In [1]: import numpy as np

In [2]: import numpy.linalg as la

In [3]: np.set_printoptions(precision=2, suppress=True, linewidth=100, legacy="1.25")

In [4]: tidy = lambda a: np.round(a, 2) + 0

In [5]: data = np.load("run13.npy")

In [6]: print(data)
[[1 0 0 0]
 [2 1 0 0]
 [0 0 1 0]
 [1 0 2 2]]

In [7]: print(tidy(np.sort(la.eigvals(data))))
[1. 1. 1. 2.]

In [8]: print([int(la.matrix_rank(la.matrix_power(data, p))) for p in range(1, 5)])
[4, 4, 4, 4]

In [9]: r0 = np.array([4, 2, 5, 4, 4, 5, 4])

In [10]: rng = np.random.default_rng(89)

In [11]: m1 = np.outer(rng.normal(size=19), r0) + 0.3 * rng.normal(size=(19, 7))

In [12]: print(tidy(m1))
[[ -1.82  -0.75  -2.78  -2.28  -2.07  -2.24  -1.8 ]
 [ -0.98  -0.37  -1.51  -1.67  -1.15  -1.54  -1.62]
 [  3.58   2.06   5.58   4.15   4.44   4.83   4.08]
 [  1.66   0.52   1.4    1.26   1.37   1.24   1.23]
 [  3.42   2.23   4.6    4.04   3.44   5.04   3.58]
 [  1.04   0.95   1.62   1.23   1.49   1.65   0.79]
 [  1.94   0.93   2.72   2.04   1.69   2.4    1.57]
 [  0.84   0.03   0.67   0.79   0.53   1.06   0.77]
 [  2.36   1.05   3.     2.28   2.66   2.93   2.61]
 [ -3.76  -1.79  -4.58  -3.64  -2.98  -4.26  -3.55]
 [  4.14   2.55   5.27   4.05   4.09   5.75   4.07]
 [ -4.83  -2.22  -5.97  -5.    -4.84  -5.93  -4.84]
 [  0.91   0.45   0.42   0.48   0.79   1.09   0.95]
 [ -0.24  -0.1    0.18  -0.03   0.04   0.29   0.43]
 [ -2.1   -0.56  -2.12  -2.    -2.35  -3.07  -2.08]
 [  1.42   1.11   1.58   1.29   1.48   1.43   1.44]
 [ -8.41  -4.29 -10.57  -8.34  -8.09  -9.92  -8.54]
 [ -4.03  -1.98  -4.97  -3.96  -4.17  -5.21  -3.92]
 [  0.03  -0.07  -0.31  -0.53  -0.68  -0.82  -0.58]]

In [13]: print(tidy(la.norm(m1)))
38.01

In [14]: np.zeros(19, 7)
Traceback (most recent call last):
  Cell In[14], line 1
    np.zeros(19, 7)
TypeError: Cannot interpret '7' as a data type


In [15]: m1[:, 7]
Traceback (most recent call last):
  Cell In[15], line 1
    m1[:, 7]
IndexError: index 7 is out of bounds for axis 1 with size 7


In [16]: print(np.count_nonzero(m1))
133

In [17]: print(la.matrix_rank(m1))
7

In [18]: m1[19]
Traceback (most recent call last):
  Cell In[18], line 1
    m1[19]
IndexError: index 19 is out of bounds for axis 0 with size 19
